>>> import numpy as np
>>> from numpy import linalg as LA
>>> np.set_printoptions(suppress=True, linewidth=140)
>>> E = np.loadtxt("mat.csv", delimiter=",")
>>> print(E)
[[ 0.  0.  0.  0.  0. -1.  0.  0.  0.]
 [ 0.  3.  0.  0.  0.  0.  0.  0.  0.]
 [ 0.  0.  3.  0.  0.  0.  0.  0.  0.]
 [ 0.  0.  0.  0. -3.  0.  0.  0.  0.]
 [ 0.  0.  0.  0.  0.  0.  0.  0.  0.]
 [ 0.  0.  0. -1.  0.  0.  0.  0.  0.]
 [ 0.  0.  0.  0.  0.  0. -2.  0.  0.]
 [-2.  0.  0.  0.  0.  0.  0.  0.  0.]
 [ 0.  0.  0.  0.  0.  0.  0.  0.  3.]]
>>> U, sig, Vh = LA.svd(E)
>>> print(sig)
[3. 3. 3. 3. 2. 2. 1. 1. 0.]
>>> other = U[:, :8] @ np.diag(sig[:8]) @ Vh[:8]
>>> print(LA.matrix_rank(E, rtol=0.05))
8
>>> print(LA.matrix_rank(other))
8
>>> print((LA.matrix_power((E != 0) + (E.T != 0) + np.eye(9), 9) > 0).astype(int))
[[1 0 0 1 1 1 0 1 0]
 [0 1 0 0 0 0 0 0 0]
 [0 0 1 0 0 0 0 0 0]
 [1 0 0 1 1 1 0 1 0]
 [1 0 0 1 1 1 0 1 0]
 [1 0 0 1 1 1 0 1 0]
 [0 0 0 0 0 0 1 0 0]
 [1 0 0 1 1 1 0 1 0]
 [0 0 0 0 0 0 0 0 1]]
>>> print(E @ E)
[[0. 0. 0. 1. 0. 0. 0. 0. 0.]
 [0. 9. 0. 0. 0. 0. 0. 0. 0.]
 [0. 0. 9. 0. 0. 0. 0. 0. 0.]
 [0. 0. 0. 0. 0. 0. 0. 0. 0.]
 [0. 0. 0. 0. 0. 0. 0. 0. 0.]
 [0. 0. 0. 0. 3. 0. 0. 0. 0.]
 [0. 0. 0. 0. 0. 0. 4. 0. 0.]
 [0. 0. 0. 0. 0. 2. 0. 0. 0.]
 [0. 0. 0. 0. 0. 0. 0. 0. 9.]]
>>> print(round(float(LA.det(E)), 2))
0.0
>>> print(np.allclose(E @ E.T, E.T @ E))
False
>>> print(np.round(np.sort(np.abs(LA.eigvals(E))), 2))
[0. 0. 0. 0. 0. 2. 3. 3. 3.]
>>> print(round(LA.det(E), 2))
0.0
>>> print((E - E.T) / 2)
[[ 0.   0.   0.   0.   0.  -0.5  0.   1.   0. ]
 [ 0.   0.   0.   0.   0.   0.   0.   0.   0. ]
 [ 0.   0.   0.   0.   0.   0.   0.   0.   0. ]
 [ 0.   0.   0.   0.  -1.5  0.5  0.   0.   0. ]
 [ 0.   0.   0.   1.5  0.   0.   0.   0.   0. ]
 [ 0.5  0.   0.  -0.5  0.   0.   0.   0.   0. ]
 [ 0.   0.   0.   0.   0.   0.   0.   0.   0. ]
 [-1.   0.   0.   0.   0.   0.   0.   0.   0. ]
 [ 0.   0.   0.   0.   0.   0.   0.   0.   0. ]]
>>> print((E + E.T) / 2)
[[ 0.   0.   0.   0.   0.  -0.5  0.  -1.   0. ]
 [ 0.   3.   0.   0.   0.   0.   0.   0.   0. ]
 [ 0.   0.   3.   0.   0.   0.   0.   0.   0. ]
 [ 0.   0.   0.   0.  -1.5 -0.5  0.   0.   0. ]
 [ 0.   0.   0.  -1.5  0.   0.   0.   0.   0. ]
 [-0.5  0.   0.  -0.5  0.   0.   0.   0.   0. ]
 [ 0.   0.   0.   0.   0.   0.  -2.   0.   0. ]
 [-1.   0.   0.   0.   0.   0.   0.   0.   0. ]
 [ 0.   0.   0.   0.   0.   0.   0.   0.   3. ]]
>>> print(round(float(np.abs(LA.eigvals(E)).max()), 2))
3.0
>>> print(np.round(LA.norm(E, axis=0), 2))
[2. 3. 3. 1. 3. 1. 2. 0. 3.]
>>> print(E @ E.T)
[[1. 0. 0. 0. 0. 0. 0. 0. 0.]
 [0. 9. 0. 0. 0. 0. 0. 0. 0.]
 [0. 0. 9. 0. 0. 0. 0. 0. 0.]
 [0. 0. 0. 9. 0. 0. 0. 0. 0.]
 [0. 0. 0. 0. 0. 0. 0. 0. 0.]
 [0. 0. 0. 0. 0. 1. 0. 0. 0.]
 [0. 0. 0. 0. 0. 0. 4. 0. 0.]
 [0. 0. 0. 0. 0. 0. 0. 4. 0.]
 [0. 0. 0. 0. 0. 0. 0. 0. 9.]]
>>> rank = LA.matrix_rank(E)
>>> print(rank)
8
>>> null = LA.svd(E)[2][rank:].T
>>> print(null.shape)
(9, 1)
>>> print([int(LA.matrix_rank(np.delete(E, i, axis=0))) for i in range(9)])
[7, 7, 7, 7, 8, 7, 7, 7, 7]
>>> X = np.load("block12.npy")
>>> print(X.round(2))
[[ 0.9  -0.11  0.05  0.25 -0.05  0.12]
 [-0.11  0.89  0.05  0.26 -0.05  0.12]
 [ 0.05  0.05  0.98 -0.12  0.02 -0.05]
 [ 0.25  0.26 -0.12  0.39  0.12 -0.28]
 [-0.05 -0.05  0.02  0.12  0.98  0.06]
 [ 0.12  0.12 -0.05 -0.28  0.06  0.87]]
>>> evals, vecs = LA.eigh(X)
>>> x0 = np.array([-2, -1, 0, -2, 3, -2])
>>> print(np.round(x0 @ X @ x0, 2))
18.88
>>> print(np.round(x0 @ X @ x0 / (x0 @ x0), 2), np.round(evals[0], 2), round(float(evals[-1]), 2))
0.86 0.0 1.0
>>> u, v = X[5], X[3]
>>> print(round(u @ v, 2))
-0.28
>>> print(round(float(u @ u), 2))
0.87
>>> pr = (u @ v) / (u @ u) * u
>>> print(pr.round(2))
[-0.04 -0.04  0.02  0.09 -0.02 -0.28]
>>> print(LA.matrix_rank(np.outer(u, v)))
1
